$ python -q
>>> import numpy as np
>>> np.set_printoptions(precision=1, suppress=True, linewidth=140, legacy="1.25")
>>> E = np.load("test1.npy")
>>> print(E)
[[2 0 0 0]
 [0 1 0 0]
 [1 0 2 0]
 [0 0 0 2]]
>>> rng = np.random.default_rng(872745)
>>> labels = rng.permutation(4)
>>> print(labels)
[1 2 3 0]
>>> other = E[labels][:, labels]
>>> print(np.diag(other))
[1 2 2 2]
>>> print(np.allclose(other, E))
False
>>> print(np.prod(np.diag(E)), round(np.linalg.det(E), 1))
8 8.0
>>> print(np.sort(np.linalg.eigvals(E)))
[1. 2. 2. 2.]
>>> print(np.linalg.matrix_power(E - np.diag(np.diag(E)), 4))
[[0 0 0 0]
 [0 0 0 0]
 [0 0 0 0]
 [0 0 0 0]]
>>> print(E @ E)
[[4 0 0 0]
 [0 1 0 0]
 [4 0 4 0]
 [0 0 0 4]]
>>> print(np.linalg.matrix_rank(E - E[0, 0] * np.eye(4)))
2
>>> other = E[0, 0] * E[1:] - np.outer(E[1:, 0], E[0])
>>> print(other)
[[0 2 0 0]
 [0 0 4 0]
 [0 0 0 4]]
>>> print(np.flatnonzero(~other.round(6).any(axis=1)))
[]
>>> labels = rng.integers(0, 3, 13)
>>> arr = np.triu((labels[:, None] == labels) & (rng.random((13, 13)) < 0.8), 1).astype(int)
>>> arr += arr.T
>>> print(arr)
[[0 0 0 0 0 0 0 0 0 0 1 0 0]
 [0 0 1 0 0 1 0 0 0 1 0 0 1]
 [0 1 0 0 0 1 0 0 0 0 0 0 1]
 [0 0 0 0 1 0 0 0 0 0 0 1 0]
 [0 0 0 1 0 0 0 0 0 0 0 0 0]
 [0 1 1 0 0 0 0 0 0 1 0 0 1]
 [0 0 0 0 0 0 0 0 0 0 1 0 0]
 [0 0 0 0 0 0 0 0 0 0 1 0 0]
 [0 0 0 0 0 0 0 0 0 0 1 0 0]
 [0 1 0 0 0 1 0 0 0 0 0 0 1]
 [1 0 0 0 0 0 1 1 1 0 0 0 0]
 [0 0 0 1 0 0 0 0 0 0 0 0 0]
 [0 1 1 0 0 1 0 0 0 1 0 0 0]]
>>> print(np.round(np.trace(np.linalg.pinv(arr) @ arr), 1))
8.0
>>> print(np.linalg.lstsq(arr[:-1].T, arr[-1])[2])
7
>>> print(round(float(np.linalg.eigvalsh(arr).min()), 1))
-2.0
>>> left, sigma = np.linalg.svd(arr)
Traceback (most recent call last):
  File "<python-input-25>", line 1, in <module>
    left, sigma = np.linalg.svd(arr)
    ^^^^^^^^^^^
ValueError: too many values to unpack (expected 2)
>>> left, sigma, vt = np.linalg.svd(arr, full_matrices=False)
>>> print(np.allclose(left * sigma @ vt, arr))
True
>>> print(sigma.round(1) + 0)
[3.6 2.  2.  1.6 1.4 1.4 1.  1.  0.  0.  0.  0.  0. ]
>>> print(np.abs(left[:, 0]).round(6).argmax())
1
>>> print((sigma > 1e-8).sum())
8
>>> print(left.shape, sigma.shape, vt.shape)
(13, 13) (13,) (13, 13)
>>> print(np.linalg.matrix_rank(arr, rtol=0.1))
8
>>> print(np.linalg.cond(arr) > 100)
True
>>> print(np.round(np.sort(np.abs(np.linalg.eigvals(arr))), 1) + 0)
[0.  0.  0.  0.  0.  1.  1.  1.4 1.4 1.6 2.  2.  3.6]
>>> print(round(float(np.linalg.det(arr)), 1))
0.0
>>> print(np.trace(arr))
0
>>> J = np.loadtxt("layer13.csv", delimiter=",")
>>> print(J)
[[ 0.5 -0.4 -0.3 -0.5 -0.6]
 [-0.4  0.7 -0.2 -0.4 -0.4]
 [-0.3 -0.2  0.9 -0.3 -0.3]
 [-0.5 -0.4 -0.3  0.5 -0.6]
 [-0.6 -0.4 -0.3 -0.6  0.3]]
>>> def softmax(z):
...     e = np.exp(z - z.max(axis=-1, keepdims=True))
...     return e / e.sum(axis=-1, keepdims=True)
... 
>>> print(softmax(J[0] + 2))
[0.4 0.2 0.2 0.1 0.1]
>>> print(np.round(softmax(10 * J[0]), 1) + 0)
[1. 0. 0. 0. 0.]
>>> print(softmax(J[0]))
[0.4 0.2 0.2 0.1 0.1]
>>> S = J @ J.T / np.sqrt(5)
>>> print(softmax(S).round(6).argmax(axis=1))
[0 1 2 3 4]
>>> print(softmax(S))
[[0.3 0.2 0.2 0.2 0.2]
 [0.2 0.3 0.2 0.2 0.2]
 [0.2 0.2 0.3 0.2 0.2]
 [0.2 0.2 0.2 0.3 0.2]
 [0.2 0.2 0.2 0.2 0.3]]
>>> m1 = np.array([[1, 7, 1, 3, 8, 9, 1, 8],
...     [1, 7, 6, 2, 6, 5, 7, 4],
...     [8, 3, 7, 7, 9, 3, 7, 4],
...     [0, 0, 8, 7, 2, 1, 0, 0],
...     [6, 7, 7, 8, 7, 2, 8, 8],
...     [9, 4, 9, 4, 5, 8, 1, 0],
...     [8, 1, 6, 8, 4, 2, 0, 4],
...     [9, 8, 5, 9, 3, 6, 0, 5],
...     [9, 6, 4, 8, 9, 3, 5, 1],
...     [8, 9, 3, 9, 2, 6, 4, 0],
...     [6, 6, 0, 7, 5, 4, 8, 0]])
>>> print(m1)
[[1 7 1 3 8 9 1 8]
 [1 7 6 2 6 5 7 4]
 [8 3 7 7 9 3 7 4]
 [0 0 8 7 2 1 0 0]
 [6 7 7 8 7 2 8 8]
 [9 4 9 4 5 8 1 0]
 [8 1 6 8 4 2 0 4]
 [9 8 5 9 3 6 0 5]
 [9 6 4 8 9 3 5 1]
 [8 9 3 9 2 6 4 0]
 [6 6 0 7 5 4 8 0]]
>>> proj = m1 @ np.linalg.solve(m1.T @ m1, m1.T)
>>> print(np.diag(proj))
[1.  0.6 0.5 1.  0.7 0.9 0.5 0.6 1.  0.6 0.7]
>>> print(round(float(np.trace(proj)), 1))
8.0
>>> print(np.linalg.matrix_rank(np.eye(11) - proj))
3
>>> print(proj.round(1) + 0)
[[ 1.   0.1  0.   0.  -0.1  0.   0.   0.1  0.  -0.1  0.1]
 [ 0.1  0.6  0.   0.1  0.3  0.2 -0.3 -0.1  0.   0.   0. ]
 [ 0.   0.   0.5  0.   0.2  0.2  0.3 -0.2  0.1 -0.2  0.2]
 [ 0.   0.1  0.   1.   0.   0.   0.1 -0.1  0.   0.1  0. ]
 [-0.1  0.3  0.2  0.   0.7 -0.2  0.1  0.2  0.   0.   0. ]
 [ 0.   0.2  0.2  0.  -0.2  0.9  0.1  0.1  0.   0.1 -0.1]
 [ 0.  -0.3  0.3  0.1  0.1  0.1  0.5  0.2 -0.1 -0.1  0. ]
 [ 0.1 -0.1 -0.2 -0.1  0.2  0.1  0.2  0.6  0.   0.3 -0.2]
 [ 0.   0.   0.1  0.   0.   0.  -0.1  0.   1.   0.   0. ]
 [-0.1  0.  -0.2  0.1  0.   0.1 -0.1  0.3  0.   0.6  0.3]
 [ 0.1  0.   0.2  0.   0.  -0.1  0.  -0.2  0.   0.3  0.7]]
>>> x = np.array([1, 2, 1, 0, 1, -1, 0, 1, -2, -1, -1])
>>> print(np.round(np.eye(11) - proj, 1) + 0)
[[ 0.  -0.1  0.   0.   0.1  0.   0.  -0.1  0.   0.1 -0.1]
 [-0.1  0.4  0.  -0.1 -0.3 -0.2  0.3  0.1  0.   0.   0. ]
 [ 0.   0.   0.5  0.  -0.2 -0.2 -0.3  0.2 -0.1  0.2 -0.2]
 [ 0.  -0.1  0.   0.   0.   0.  -0.1  0.1  0.  -0.1  0. ]
 [ 0.1 -0.3 -0.2  0.   0.3  0.2 -0.1 -0.2  0.   0.   0. ]
 [ 0.  -0.2 -0.2  0.   0.2  0.1 -0.1 -0.1  0.  -0.1  0.1]
 [ 0.   0.3 -0.3 -0.1 -0.1 -0.1  0.5 -0.2  0.1  0.1  0. ]
 [-0.1  0.1  0.2  0.1 -0.2 -0.1 -0.2  0.4  0.  -0.3  0.2]
 [ 0.   0.  -0.1  0.   0.   0.   0.1  0.   0.   0.   0. ]
 [ 0.1  0.   0.2 -0.1  0.  -0.1  0.1 -0.3  0.   0.4 -0.3]
 [-0.1  0.  -0.2  0.   0.   0.1  0.   0.2  0.  -0.3  0.3]]
>>> print(np.round(proj @ x, 1) + 0)
[ 1.2  1.5  0.2  0.   1.8 -0.5  0.1  0.3 -1.9 -0.9 -0.9]
>>> print(np.round(proj @ proj @ x, 1) + 0)
[ 1.2  1.5  0.2  0.   1.8 -0.5  0.1  0.3 -1.9 -0.9 -0.9]
>>> x = np.array([2, 3, 1, 3, 3, 2, 0, 0])
>>> rhs = m1 @ x
>>> try:
...     np.linalg.solve(m1, rhs)
... except np.linalg.LinAlgError as e:
...     print(repr(e))
... 
LinAlgError('Last 2 dimensions of the array must be square')
>>> print(np.round(np.linalg.solve(m1.T @ m1, m1.T @ rhs), 1) + 0)
[2. 3. 1. 3. 3. 2. 0. 0.]
>>> print(rhs)
[75 63 86 37 89 82 65 95 97 91 74]
>>> print(np.round(np.linalg.pinv(m1) @ m1, 1) + 0)
[[1. 0. 0. 0. 0. 0. 0. 0.]
 [0. 1. 0. 0. 0. 0. 0. 0.]
 [0. 0. 1. 0. 0. 0. 0. 0.]
 [0. 0. 0. 1. 0. 0. 0. 0.]
 [0. 0. 0. 0. 1. 0. 0. 0.]
 [0. 0. 0. 0. 0. 1. 0. 0.]
 [0. 0. 0. 0. 0. 0. 1. 0.]
 [0. 0. 0. 0. 0. 0. 0. 1.]]
>>> print(np.round(np.linalg.lstsq(m1, rhs)[0], 1) + 0)
[2. 3. 1. 3. 3. 2. 0. 0.]
>>> rhs = rhs + 0.3 * rng.normal(size=11)
>>> print(rhs)
[75.1 62.4 85.2 37.2 89.1 82.2 64.7 95.  97.4 91.3 74.3]
>>> beta, *_ = np.linalg.lstsq(m1, rhs)
>>> print([round(float(np.linalg.norm(np.linalg.solve(m1.T @ m1 + lam * np.eye(8), m1.T @ rhs))), 2) for lam in (0, 1, 10, 100)])
[6.06, 5.99, 5.74, 5.28]
